>>> import numpy as np
>>> np.set_printoptions(precision=3, suppress=True, linewidth=140, legacy="1.25")
>>> rng = np.random.default_rng(70761)
>>> A = np.eye(7, dtype=int)[rng.permutation(7)] * np.array([-1, 1, -1, 2, 1, -1, 1])
>>> A
array([[-1,  0,  0,  0,  0,  0,  0],
       [ 0,  0,  0,  0,  0, -1,  0],
       [ 0,  0,  0,  2,  0,  0,  0],
       [ 0,  0, -1,  0,  0,  0,  0],
       [ 0,  0,  0,  0,  0,  0,  1],
       [ 0,  1,  0,  0,  0,  0,  0],
       [ 0,  0,  0,  0,  1,  0,  0]])
>>> # splits into 4 blocks
>>> other = np.linalg.inv(A)
>>> np.linalg.det(A) * other
array([[-2., -0., -0., -0., -0., -0., -0.],
       [ 0.,  0.,  0.,  0.,  0.,  2.,  0.],
       [-0., -0., -0., -2., -0., -0., -0.],
       [ 0.,  0.,  1.,  0.,  0.,  0.,  0.],
       [ 0.,  0.,  0.,  0.,  0.,  0.,  2.],
       [-0., -2., -0., -0., -0., -0., -0.],
       [ 0.,  0.,  0.,  0.,  2.,  0.,  0.]])
>>> np.linalg.inv(other)
array([[-1., -0., -0., -0., -0., -0., -0.],
       [-0., -0., -0., -0., -0., -1., -0.],
       [ 0.,  0.,  0.,  2.,  0.,  0.,  0.],
       [-0., -0., -1., -0., -0., -0., -0.],
       [ 0.,  0.,  0.,  0.,  0.,  0.,  1.],
       [ 0.,  1.,  0.,  0.,  0.,  0.,  0.],
       [ 0.,  0.,  0.,  0.,  1.,  0.,  0.]])
>>> A @ other
array([[1., 0., 0., 0., 0., 0., 0.],
       [0., 1., 0., 0., 0., 0., 0.],
       [0., 0., 1., 0., 0., 0., 0.],
       [0., 0., 0., 1., 0., 0., 0.],
       [0., 0., 0., 0., 1., 0., 0.],
       [0., 0., 0., 0., 0., 1., 0.],
       [0., 0., 0., 0., 0., 0., 1.]])
>>> np.linalg.pinv(A)
array([[-1. ,  0. ,  0. ,  0. ,  0. ,  0. ,  0. ],
       [ 0. ,  0. ,  0. ,  0. ,  0. ,  1. ,  0. ],
       [ 0. ,  0. ,  0. , -1. ,  0. ,  0. ,  0. ],
       [ 0. ,  0. ,  0.5,  0. ,  0. ,  0. ,  0. ],
       [ 0. ,  0. ,  0. ,  0. ,  0. ,  0. ,  1. ],
       [ 0. , -1. ,  0. ,  0. ,  0. ,  0. ,  0. ],
       [ 0. ,  0. ,  0. ,  0. ,  1. ,  0. ,  0. ]])
>>> np.linalg.norm(A, axis=0)
array([1., 1., 1., 2., 1., 1., 1.])
>>> print(A @ A.T)
[[1 0 0 0 0 0 0]
 [0 1 0 0 0 0 0]
 [0 0 4 0 0 0 0]
 [0 0 0 1 0 0 0]
 [0 0 0 0 1 0 0]
 [0 0 0 0 0 1 0]
 [0 0 0 0 0 0 1]]
